% python3 -q
>>> import numpy as np
>>> import numpy.linalg as la
>>> np.set_printoptions(precision=2, suppress=True, linewidth=120, floatmode="fixed")
>>> tidy = lambda a: np.round(a, 2) + 0
>>> X = np.load("layer12.npy")
>>> print(X)
[[1.00 0.50 0.25]
 [0.50 1.00 0.50]
 [0.25 0.50 1.00]]
>>> rng = np.random.default_rng(5161)
>>> z = rng.permutation(3)
>>> print(z)
[0 2 1]
>>> A2 = X[z][:, z]
>>> print(np.allclose(A2, X))
False
>>> print(tidy(la.det(A2)), tidy(la.det(X[z])))
0.56 -0.56
>>> print(tidy(np.sort(np.abs(la.eigvals(A2)))))
[0.41 0.75 1.84]
>>> evals, vecs = la.eigh(X)
>>> print(tidy(la.svd(X, compute_uv=False)))
[1.84 0.75 0.41]
>>> print(np.abs(vecs[:, -1]).round(6).argmax())
1
>>> print(tidy(np.abs(vecs[:, -1])))
[0.54 0.64 0.54]
>>> O, R = la.qr(X)
>>> print(np.allclose(R.T @ R, X.T @ X))
True
>>> print(tidy(O))
[[-0.87  0.49  0.00]
 [-0.44 -0.78 -0.45]
 [-0.22 -0.39  0.89]]
>>> print(O.shape, R.shape)
(3, 3) (3, 3)
>>> print(np.trace(O @ O.T))
3.0
>>> J = np.load("case2.npy")
>>> print(J)
[[-2 -4]
 [-3 -6]
 [ 0  0]
 [ 0  0]
 [-1 -2]
 [ 4  8]]
>>> print(tidy(la.svd(J, compute_uv=False)))
[12.25  0.00]
>>> print(la.matrix_rank(J))
1
>>> print(J.shape)
(6, 2)
>>> print(np.count_nonzero(J))
8
>>> print(np.unravel_index(np.abs(J).argmax(), J.shape))
(np.int64(5), np.int64(1))
>>> print(J.sum(axis=1))
[-6 -9  0  0 -3 12]
>>> J[:, 2]
Traceback (most recent call last):
  File "<python-input-30>", line 1, in <module>
    J[:, 2]
    ~^^^^^^
IndexError: index 2 is out of bounds for axis 1 with size 2
>>> print(J.sum(axis=0))
[-2 -4]
>>> print(tidy(la.norm(J)))
12.25
>>> print(np.diff(J, axis=0))
[[-1 -2]
 [ 3  6]
 [ 0  0]
 [-1 -2]
 [ 5 10]]
>>> print(tidy(J.mean(axis=0)))
[-0.33 -0.67]
>>> m1 = np.load("mat.npy")
>>> print(m1)
[[ 3.00 -3.00  6.00 -6.00]
 [12.00 -6.00 12.00 -6.00]
 [ 0.00  3.00 -3.00  6.00]
 [ 0.00  3.00  0.00  3.00]]
>>> print(la.lstsq(m1[:-1].T, m1[-1])[2])
3
>>> Uu, sigma, VT = la.svd(m1, full_matrices=False)
>>> print(np.abs(Uu[:, 0]).round(6).argmax())
1
>>> print(tidy(Uu.T @ m1 @ VT.T))
[[21.68  0.00  0.00  0.00]
 [ 0.00  6.87  0.00  0.00]
 [ 0.00  0.00  2.21  0.00]
 [ 0.00  0.00  0.00  0.00]]
>>> print(Uu.shape, sigma.shape, VT.shape)
(4, 4) (4,) (4, 4)
>>> print(tidy(sigma))
[21.68  6.87  2.21  0.00]
>>> print(tidy(la.norm(m1[1], 1)), tidy(la.norm(m1[1], np.inf)))
36.0 12.0
>>> print(m1[1] @ m1[0])
162.0
>>> print(tidy(la.norm(m1[1] - m1[0])))
11.22
>>> arr = np.array([[-1, 3, -2, -4, 4, 1],
...     [4, -2, 2, -4, -3, 2],
...     [3, 4, -4, -1, 0, 2],
...     [-5, 3, -2, 4, 4, 3],
...     [-5, -5, -5, 0, -2, 5],
...     [5, 2, 0, -3, 0, -3]])
>>> arr[:, 3] = -1 * arr[:, 1]
>>> print(arr)
[[-1  3 -2 -3  4  1]
 [ 4 -2  2  2 -3  2]
 [ 3  4 -4 -4  0  2]
 [-5  3 -2 -3  4  3]
 [-5 -5 -5  5 -2  5]
 [ 5  2  0 -2  0 -3]]
>>> print(la.matrix_rank(arr, rtol=0.1))
5
>>> vec = np.ones(3)
>>> for _ in range(7):
...     vec = X @ vec
...     vec /= la.norm(vec)
...     print(round(vec @ X @ vec, 2))
... 
1.84
1.84
1.84
1.84
1.84
1.84
1.84
>>> print(tidy(la.eigvalsh(X)[-1]))
1.84
>>> print(tidy(vec))
[0.54 0.64 0.54]
>>> print(la.lstsq(arr[:-1].T, arr[-1])[2])
5
>>> F = np.array([[1.2, 0.8, 0.6, 0.6, -0.2, -0.6, -0.5, -1.3],
...     [-2.0, 0.6, 0.4, -0.5, 0.7, 1.2, 0.0, -0.8],
...     [0.5, 2.2, -0.5, -0.4, -1.6, 0.2, -0.4, 0.7],
...     [0.9, -0.9, 0.0, 1.8, 1.2, 1.8, -1.3, -1.4],
...     [0.6, 0.2, -0.5, 1.0, 0.6, 0.4, 0.4, 2.8]])
>>> print(F)
[[ 1.20  0.80  0.60  0.60 -0.20 -0.60 -0.50 -1.30]
 [-2.00  0.60  0.40 -0.50  0.70  1.20  0.00 -0.80]
 [ 0.50  2.20 -0.50 -0.40 -1.60  0.20 -0.40  0.70]
 [ 0.90 -0.90  0.00  1.80  1.20  1.80 -1.30 -1.40]
 [ 0.60  0.20 -0.50  1.00  0.60  0.40  0.40  2.80]]
>>> vec = np.array([-2, -1, 2, -3, 1, 5, -4, 3])
>>> h1 = np.maximum(F @ vec, 0)
>>> print(np.flatnonzero(h1 > 1e-9))
[1 2 3 4]
>>> print(tidy(np.maximum(F @ (3 * vec), 0)))
[ 0.00 30.00  0.30 14.70 12.00]
>>> print(tidy(np.maximum(F @ vec, 0) - np.maximum(-F @ vec, 0)))
[-8.90 10.00  0.10  4.90  4.00]
>>> print(tidy(np.tanh(F @ vec)))
[-1.00  1.00  0.10  1.00  1.00]
>>> w1 = np.array([[2, 0, 1],
...     [-2, 1, 2],
...     [0, -2, -2],
...     [1, 1, 2],
...     [-1, -1, 1],
...     [-2, 2, -2],
...     [-2, 0, 0],
...     [2, 0, -1]])
>>> c = np.array([5, 3, 2])
>>> hid = np.maximum(F @ w1 + c, 0)
>>> print(la.matrix_rank(hid))
3
>>> print(tidy(hid))
[[ 6.20  2.20  7.10]
 [ 0.00  4.00  0.00]
 [ 4.60  7.80  4.40]
 [ 5.40  6.30  3.70]
 [10.20  5.40  3.00]]
>>> print((hid > 0).astype(int))
[[1 1 1]
 [0 1 0]
 [1 1 1]
 [1 1 1]
 [1 1 1]]
>>> basis = np.array([[2, 1], [1, 1], [2, 0]])
>>> print(w1 @ basis)
[[ 6  2]
 [ 1 -1]
 [-6 -2]
 [ 7  2]
 [-1 -2]
 [-6  0]
 [-4 -2]
 [ 2  2]]
>>> print((hid @ basis).round(6).argmax(axis=1))
[0 0 0 0 0]
>>> E = np.loadtxt("out8.csv", delimiter=",")
>>> print(tidy(E))
[[-0.07 -0.22 -0.02  0.43 -0.24 -0.12]
 [ 0.39  0.00  0.39  0.60 -0.42 -0.05]
 [ 0.32 -0.07 -0.02 -0.56 -0.62  0.04]
 [-0.14 -0.09  0.59 -0.21 -0.11  0.62]
 [-0.18  0.21  0.41  0.13  0.32  0.17]
 [ 0.57 -0.16  0.42 -0.23  0.44 -0.42]
 [ 0.39  0.82 -0.16  0.06  0.02  0.22]
 [ 0.46 -0.44 -0.36  0.17  0.28  0.58]]
>>> O, R = la.qr(E)
>>> print(tidy(abs(R[0, 0])), tidy(la.norm(E[:, 0])))
1.0 1.0
>>> print(tidy(R))
[[1.00 0.00 0.00 0.00 0.00 0.00]
 [0.00 1.00 0.00 0.00 0.00 0.00]
 [0.00 0.00 1.00 0.00 0.00 0.00]
 [0.00 0.00 0.00 1.00 0.00 0.00]
 [0.00 0.00 0.00 0.00 1.00 0.00]
 [0.00 0.00 0.00 0.00 0.00 1.00]]
>>> print(O.shape, R.shape)
(8, 6) (6, 6)
>>> print(np.allclose(R.T @ R, E.T @ E))
True
>>> print(tidy(O @ R))
[[-0.07 -0.22 -0.02  0.43 -0.24 -0.12]
 [ 0.39  0.00  0.39  0.60 -0.42 -0.05]
 [ 0.32 -0.07 -0.02 -0.56 -0.62  0.04]
 [-0.14 -0.09  0.59 -0.21 -0.11  0.62]
 [-0.18  0.21  0.41  0.13  0.32  0.17]
 [ 0.57 -0.16  0.42 -0.23  0.44 -0.42]
 [ 0.39  0.82 -0.16  0.06  0.02  0.22]
 [ 0.46 -0.44 -0.36  0.17  0.28  0.58]]
>>> A2 = E / np.sqrt((E ** 2).mean(axis=1, keepdims=True))
>>> print(tidy(la.norm(A2, axis=1)))
[2.45 2.45 2.45 2.45 2.45 2.45 2.45 2.45]
>>> print(la.matrix_rank(E - E.mean(axis=1, keepdims=True)))
5
>>> print(la.matrix_rank(A2) == la.matrix_rank(E))
True
>>> vec = np.array([2, 1, 0, 3, 2, -3])
>>> rhs = E @ vec
>>> print(tidy(la.solve(E.T @ E, E.T @ rhs)))
[ 2.00  1.00  0.00  3.00  2.00 -3.00]
>>> rhs = rhs + 0.02 * rng.normal(size=8)
>>> print(tidy(rhs))
[ 0.80  1.89 -2.45 -3.07  0.34  2.40  1.15 -0.21]
>>> c, *_ = la.lstsq(E, rhs)
>>> print(tidy(E.T @ (rhs - E @ c)))
[0.00 0.00 0.00 0.00 0.00 0.00]
>>> Uu, sigma, VT = la.svd(E, full_matrices=False)
>>> print(tidy(np.cumsum(sigma ** 2) / np.sum(sigma ** 2)))
[0.17 0.33 0.50 0.67 0.83 1.00]
>>> print(Uu.shape, sigma.shape, VT.shape)
(8, 6) (6,) (6, 6)
>>> print(tidy(Uu.T @ Uu))
[[1.00 0.00 0.00 0.00 0.00 0.00]
 [0.00 1.00 0.00 0.00 0.00 0.00]
 [0.00 0.00 1.00 0.00 0.00 0.00]
 [0.00 0.00 0.00 1.00 0.00 0.00]
 [0.00 0.00 0.00 0.00 1.00 0.00]
 [0.00 0.00 0.00 0.00 0.00 1.00]]
>>> A2 = np.c_[E[:, :5] @ np.array([[1, -1, 1, 1, 2],
...     [2, 0, -2, 3, 3],
...     [3, -1, 2, 3, 2],
...     [3, 0, 2, -3, 3],
...     [-3, 3, 0, 1, 1]]), np.array([1, -2, 0, -1, -1, -1, 2, 2])]
>>> print(tidy(A2))
[[ 1.47 -0.65  1.21 -2.34  0.21  1.00]
 [ 4.61 -2.04  2.36 -0.64  2.93 -2.00]
 [ 0.31 -2.16 -0.70  1.12 -1.90  0.00]
 [ 1.14 -0.77  0.80  1.88 -0.10 -1.00]
 [ 0.91  0.72  0.49  1.62  1.80 -1.00]
 [-0.49  0.33  1.26  2.48  1.26 -1.00]
 [ 1.67 -0.16 -1.45  2.22  3.13  2.00]
 [-1.83  0.73  0.96 -2.15 -0.33  2.00]]
>>> print(la.matrix_rank(np.c_[E, A2]))
7
>>> print(tidy(la.norm(la.qr(E)[0].T @ A2, axis=0) ** 2 / ((A2 ** 2).sum(axis=0) + 1e-12)))
[1.00 1.00 1.00 1.00 1.00 0.81]
>>> print(tidy(la.lstsq(E, A2[:, 0])[0]))
[ 1.00  2.00  3.00  3.00 -3.00  0.00]
>>> print(tidy(la.norm(A2 - E @ la.lstsq(E, A2)[0], axis=0)))
[0.00 0.00 0.00 0.00 0.00 1.72]
